% python3 -q
>>> import numpy as np
>>> np.set_printoptions(suppress=True, linewidth=160)
>>> W0 = np.load("test0.npy")
>>> W0
array([[ 0,  1,  8,  2, 17,  3,  6,  0, 12],
       [ 0,  0,  7,  0, 18,  2,  5,  0,  9],
       [ 0,  0,  7,  0, 33,  7, 13,  9, 11],
       [ 0,  0,  8,  0, 27,  3,  8,  2, 10],
       [ 0,  0, 11,  0, 29,  0,  0,  3,  5],
       [ 0,  4, 11,  5, 19,  0,  3,  0, 13],
       [ 0,  0, 21,  0, 39,  0,  0,  0, 13],
       [ 0,  0, 10,  0, 30, 10, 16,  0, 20],
       [ 0,  0, 14,  0, 31,  0,  4,  0, 14],
       [ 0,  0, 25,  0, 50,  0,  0,  0, 19],
       [ 0,  0, 11,  0, 29,  0,  1,  1,  7],
       [ 0,  0, 24,  7, 36,  0,  0,  0, 18],
       [ 0,  0, 16,  0, 44,  2, 12,  0, 20],
       [ 0,  0, 12,  0, 33, 11, 18,  0, 24],
       [ 0,  4, 19,  7, 31,  0,  1,  0, 19],
       [ 0,  0, 10,  0, 35, 15, 22,  0, 24],
       [ 0,  0, 12,  0, 28,  0,  0,  1,  4],
       [ 0,  0, 29,  0, 56,  0,  0,  0, 21],
       [ 0,  5, 18,  8, 27,  0,  0,  0, 16],
       [ 0,  0, 15,  0, 35,  3, 11,  0, 21],
       [ 0,  0, 27,  0, 48,  0,  0,  0, 15],
       [ 0,  0, 18,  3, 32,  0,  2,  0, 18],
       [ 0,  0,  0,  0, 15, 17, 18,  4, 12],
       [ 0,  0, 17,  0, 28,  0,  0,  0,  5]])
>>> t3 = np.stack([W0, 4 * W0, W0[::-1]])
>>> np.einsum("bij,cij->bc", t3, t3)
array([[ 42429, 169716,  36500],
       [169716, 678864, 146000],
       [ 36500, 146000,  42429]])
>>> t3.shape
(3, 24, 9)
>>> W1 = np.array([[0, 1, 1, 2, 2, 0],
...     [0, 3, 3, 2, 0, 1],
...     [2, 1, 2, 2, 0, 1],
...     [3, 0, 0, 3, 3, 3],
...     [2, 2, 0, 3, 3, 0],
...     [1, 2, 3, 0, 3, 2],
...     [3, 2, 1, 1, 1, 3],
...     [1, 0, 2, 1, 0, 2],
...     [0, 0, 2, 1, 0, 1]])
>>> c = np.array([2, 1, 0, -1, 1, 1])
>>> hid = np.maximum(W0 @ W1 + c, 0)
>>> (hid > 0).mean(axis=0)
array([1., 1., 1., 1., 1., 1.])
>>> np.linalg.matrix_rank(hid)
np.int64(6)
>>> (hid > 0).astype(int)
array([[1, 1, 1, 1, 1, 1],
       [1, 1, 1, 1, 1, 1],
       [1, 1, 1, 1, 1, 1],
       [1, 1, 1, 1, 1, 1],
       [1, 1, 1, 1, 1, 1],
       [1, 1, 1, 1, 1, 1],
       [1, 1, 1, 1, 1, 1],
       [1, 1, 1, 1, 1, 1],
       [1, 1, 1, 1, 1, 1],
       [1, 1, 1, 1, 1, 1],
       [1, 1, 1, 1, 1, 1],
       [1, 1, 1, 1, 1, 1],
       [1, 1, 1, 1, 1, 1],
       [1, 1, 1, 1, 1, 1],
       [1, 1, 1, 1, 1, 1],
       [1, 1, 1, 1, 1, 1],
       [1, 1, 1, 1, 1, 1],
       [1, 1, 1, 1, 1, 1],
       [1, 1, 1, 1, 1, 1],
       [1, 1, 1, 1, 1, 1],
       [1, 1, 1, 1, 1, 1],
       [1, 1, 1, 1, 1, 1],
       [1, 1, 1, 1, 1, 1],
       [1, 1, 1, 1, 1, 1]])
>>> basis = np.array([[1, 2, -2],
...     [-1, -1, -1],
...     [2, 2, 0],
...     [-2, 2, -2],
...     [0, 1, -2],
...     [0, -2, -1]])
>>> W1 @ basis
array([[ -3,   7,  -9],
       [ -1,   5,  -8],
       [  1,   9, -10],
       [ -3,   9, -21],
       [ -6,  11, -18],
       [  5,   5, -12],
       [  1,   3, -15],
       [  3,   4,  -6],
       [  2,   4,  -3]])
>>> (hid @ basis).round(6).argmax(axis=1)
array([1, 1, 1, 1, 1, 1, 1, 1, 1, 1, 1, 1, 1, 1, 1, 1, 1, 1, 1, 1, 1, 1, 1, 1])
>>> M = np.load("data.npy")
>>> M
array([[  6. ,   0. ,   6. ,   0. , -20. ,   8. ,   6. ,  18. , -38. ,   6. , -46. ],
       [ -0.1,  -0.9,  -1. ,   0.5,   1. ,  -1.7,   0.7,   0.4,  -1.4,  -0.1,   0.8],
       [  0. ,   0.3,  -1.8,  -1.5,  -0.3,   1. ,  -2.5,   1.8,  -1.1,  -0.4,   0.8],
       [ -0.4,  -0.5,  -0.5,  -1.1,  -1.3,  -0.1,  -0.1,  -1. ,  -1.4,  -0.1,  -0.3],
       [ -0.3,   0.4,  -0.7,  -0.7,   0.3,   0.6,   0.6,   1.1,   1.1,  -0.6,   0.2],
       [ -0.2,   0.4,   0.1,   0.8,  -1. ,  -0.5,   1.7,   0.7,  -0.1,  -1.4,   0.1],
       [ -0.3,  -0.2,   0. ,  -1. ,   1.5,  -0.8,  -1.7,   0.2,  -0.6,   0.5,  -1. ],
       [ -0.1,  -2. ,  -0.1,   2.2,   0.4,  -0.2,  -0.2,  -0.5,   0.2,   0. ,   0.1],
       [  1.3,   1.5,   0.3,  -0.4,   2.5,   1.1,  -0.6,  -0.1,   0.1,  -0.9,   1.1],
       [ -0.2,  -1.6,  -1.1,  -2.3,   0.1,   0.1,   0.8,   1.1,  -0.9,  -0.5,   1.1],
       [  0.2,  -0.3,   0.4,   0.3,   0.6,  -1.8,   2.5,   0.1,  -0.3,   1.7,   0. ],
       [  0.3,   1.6,  -0.4,   1. ,   2. ,   1.5,   0.1,   0.7,  -1.7,  -0.3,  -1.5],
       [ -0.7,   1. ,  -0.2,  -0.2,  -0.5,  -0.4,  -1. ,   0.1,   1.5,  -0.1,  -1.1],
       [  0.9,  -1.9,   0.8,  -1. ,   1.6,  -1.9,   1. ,   0. ,  -0.7,   0.5,  -1.1],
       [  0. ,   0.5,  -1.2,   0.9,  -0.7,   1.2,  -0.7,   0.3,   1.4,  -0.4,  -0.3],
       [  0.2,  -1. ,   0.6,  -0.7,   0.4,   1. ,  -0.9,  -2.3,  -0.5,  -0.1,  -1.4],
       [  0. ,  -0.1,   0.4,  -0.7,   2. ,   0.6,  -0.1,  -0.2,  -0.1,  -0.5,   0.2],
       [ -0.5,   1.6,  -1.6,   0.8,   0.2,  -0.4,  -0.1,   1.3,   1.4,  -0.2,   1.3]])
>>> np.linalg.norm(M, axis=1).argmax()
np.int64(0)
>>> np.round(np.linalg.norm(M[16], 1), 2), round(float(np.linalg.norm(M[16], np.inf)), 2)
(np.float64(4.9), 2.0)
>>> np.round(np.linalg.norm(M, axis=0), 2)
array([ 6.31,  4.63,  6.92,  4.55, 20.6 ,  9.09,  7.71, 18.42, 38.23,  6.6 , 46.14])
>>> P = M @ np.linalg.solve(M.T @ M, M.T)
>>> np.round(np.linalg.eigvalsh(P), 2) + 0
array([0., 0., 0., 0., 0., 0., 0., 1., 1., 1., 1., 1., 1., 1., 1., 1., 1., 1.])
>>> np.round(P @ M[:, 2], 2) + 0
array([ 6. , -1. , -1.8, -0.5, -0.7,  0.1,  0. , -0.1,  0.3, -1.1,  0.4, -0.4, -0.2,  0.8, -1.2,  0.6,  0.4, -1.6])
>>> np.round(np.trace(P), 2)
np.float64(11.0)
>>> np.allclose(P @ P, P)
True
>>> left, sv, Vh = np.linalg.svd(M)
>>> sv.round(2)
array([67.11,  6.62,  5.71,  5.21,  4.98,  3.43,  3.4 ,  2.51,  1.94,  1.81,  1.15])
>>> A2 = left[:, :1] @ np.diag(sv[:1]) @ Vh[:1]
>>> np.round(np.linalg.norm(M - A2, 2), 2), round(sv[1], 2)
(np.float64(6.62), np.float64(6.62))
>>> np.linalg.matrix_rank(A2)
np.int64(1)
>>> round(np.linalg.norm(M - A2) / np.linalg.norm(M), 2)
np.float64(0.19)
>>> x = np.array([-1, 2, 2, -1, -1, 3, 2, 2, 3, 2, 1])
>>> target = M @ x
>>> c, lr = np.zeros(11), 1 / np.linalg.norm(M, 2) ** 2
>>> for i in range(40):
...     c -= lr * M.T @ (M @ c - target)
...     if i % 10 == 0: print(i, round(np.linalg.norm(M @ c - target), 2))
... 
0 23.14
10 21.89
20 20.75
30 19.71
>>> round(float(np.linalg.cond(M)), 2)
58.5
>>> c.round(2)
array([-0.11,  0.56, -0.07,  0.09, -0.15,  0.22,  0.09,  0.08,  0.83, -0.12,  0.51])
>>> K = np.load("x.npy")
>>> K
array([[ 2.,  1., -2., -1.,  0., -1.,  0., -1.,  2., -2.,  0., -3., -3.],
       [ 1., -1.,  2.,  2.,  1.,  1.,  2., -2.,  2.,  1.,  0.,  0.,  1.],
       [ 1.,  1., -1.,  1., -1.,  2.,  0.,  0., -1.,  2.,  0., -2., -3.],
       [ 2., -2.,  0.,  1., -2.,  2.,  2.,  2.,  0., -1., -2.,  3.,  3.],
       [ 1.,  0., -2., -2.,  0.,  0., -1.,  2.,  1.,  1.,  0., -3.,  2.],
       [-1.,  2., -2.,  0.,  0.,  0.,  1.,  1.,  0.,  2., -2.,  0.,  1.],
       [ 1., -2.,  2.,  1.,  2.,  0.,  0.,  0., -1.,  1.,  0.,  1., -1.],
       [ 2., -2.,  1., -1.,  1.,  1., -1., -2.,  2.,  2., -2., -1., -3.],
       [ 1.,  1., -2.,  2.,  2.,  2.,  1., -2.,  2.,  0., -2., -2.,  3.],
       [ 2.,  2., -1., -1., -2.,  1.,  1., -1., -2.,  1., -1., -1., -3.],
       [ 1.,  0.,  2., -2.,  2., -2.,  0.,  0.,  1., -2., -2., -1., -1.],
       [ 0.,  0.,  0.,  0.,  0.,  0.,  0.,  0.,  0.,  0.,  0.,  0.,  3.],
       [ 0.,  0.,  0.,  0.,  0.,  0.,  0.,  0.,  0.,  0.,  0.,  1.,  3.]])
>>> O, vecs = np.linalg.qr(K[:, :4])[0], np.linalg.qr(K[:, 4:])[0]
>>> sv = np.linalg.svd(O.T @ vecs, compute_uv=False)
>>> (sv > 0.9).sum()
np.int64(2)
